% python3 -q
>>> import numpy as np
>>> from numpy import linalg as LA
>>> np.set_printoptions(suppress=True, linewidth=120)
>>> data = np.load("dump.npy")
>>> data
array([[6., 1., 1.],
       [1., 6., 1.],
       [1., 1., 6.]])
>>> # symmetric, so the eigenvalues are real
>>> T = np.stack([data, -3 * data, data[::-1]])
>>> (T @ data.T).shape
(3, 3, 3)
>>> np.einsum("bij,cij->bc", T, T)
array([[ 114., -342.,   64.],
       [-342., 1026., -192.],
       [  64., -192.,  114.]])
>>> LA.matrix_rank(T.reshape(3, -1))
np.int64(2)
>>> T.shape
(3, 3, 3)
>>> print(np.round(LA.norm(T, axis=(1, 2)), 3))
[10.677 32.031 10.677]
>>> np.round(np.poly(data), 3)
array([   1.,  -18.,  105., -200.])
>>> np.einsum("ij,ji->", data, data)
np.float64(114.0)
>>> B = data[0, 0] * data[1:] - np.outer(data[1:, 0], data[0])
>>> B
array([[ 0., 35.,  5.],
       [ 0.,  5., 35.]])
>>> np.round(data[:, 0] / data[0, 0], 3)
array([1.   , 0.167, 0.167])
>>> np.flatnonzero(~B.round(6).any(axis=1))
array([], dtype=int64)
>>> np.fft.fft(data[0])
array([8.+0.j, 5.+0.j, 5.+0.j])
>>> data @ np.ones(3)
array([8., 8., 8.])
>>> W0 = np.loadtxt("sample9.csv", delimiter=",")
>>> W0
array([[-3.,  1.,  0.],
       [ 0., -3.,  1.],
       [ 0.,  0., -3.]])
>>> # triangular, det is the product of the diagonal
>>> np.prod(np.diag(W0)), round(LA.det(W0), 3)
(np.float64(-27.0), np.float64(-27.0))
>>> LA.matrix_rank(W0 - W0[0, 0] * np.eye(3))
np.int64(2)
>>> np.round(LA.matrix_power(W0 - np.diag(np.diag(W0)), 3), 3)
array([[0., 0., 0.],
       [0., 0., 0.],
       [0., 0., 0.]])
>>> [int(LA.matrix_rank(LA.matrix_power(W0, p))) for p in range(1, 4)]
[3, 3, 3]
>>> W0 @ W0
array([[ 9., -6.,  1.],
       [ 0.,  9., -6.],
       [ 0.,  0.,  9.]])
>>> W = np.array([[-4, -5, -4, 2], [4, -3, 1, -3], [1, -3, 3, 4]])
>>> coef = np.array([2, 0, 3, 2])
>>> hid = np.maximum(W0 @ W + coef, 0)
>>> print(LA.matrix_rank(hid))
3
>>> print(np.round((hid > 0).mean(axis=0), 3))
[0.333 1.    0.667 0.333]
>>> basis = np.array([[0, 1], [-2, -1], [-1, 0], [-1, -1]])
>>> print(W @ basis)
[[12 -1]
 [ 8 10]
 [-1  0]]
>>> hid @ basis
array([[-40.,   6.],
       [-30., -21.],
       [-18.,  -9.]])
>>> u = np.array([2, -3, -1])
>>> B = W0 + np.outer(u, np.eye(3)[0])
>>> round(float(LA.det(B) / LA.det(W0)), 3), round(1 + LA.solve(W0, u)[0], 3)
(0.704, np.float64(0.704))
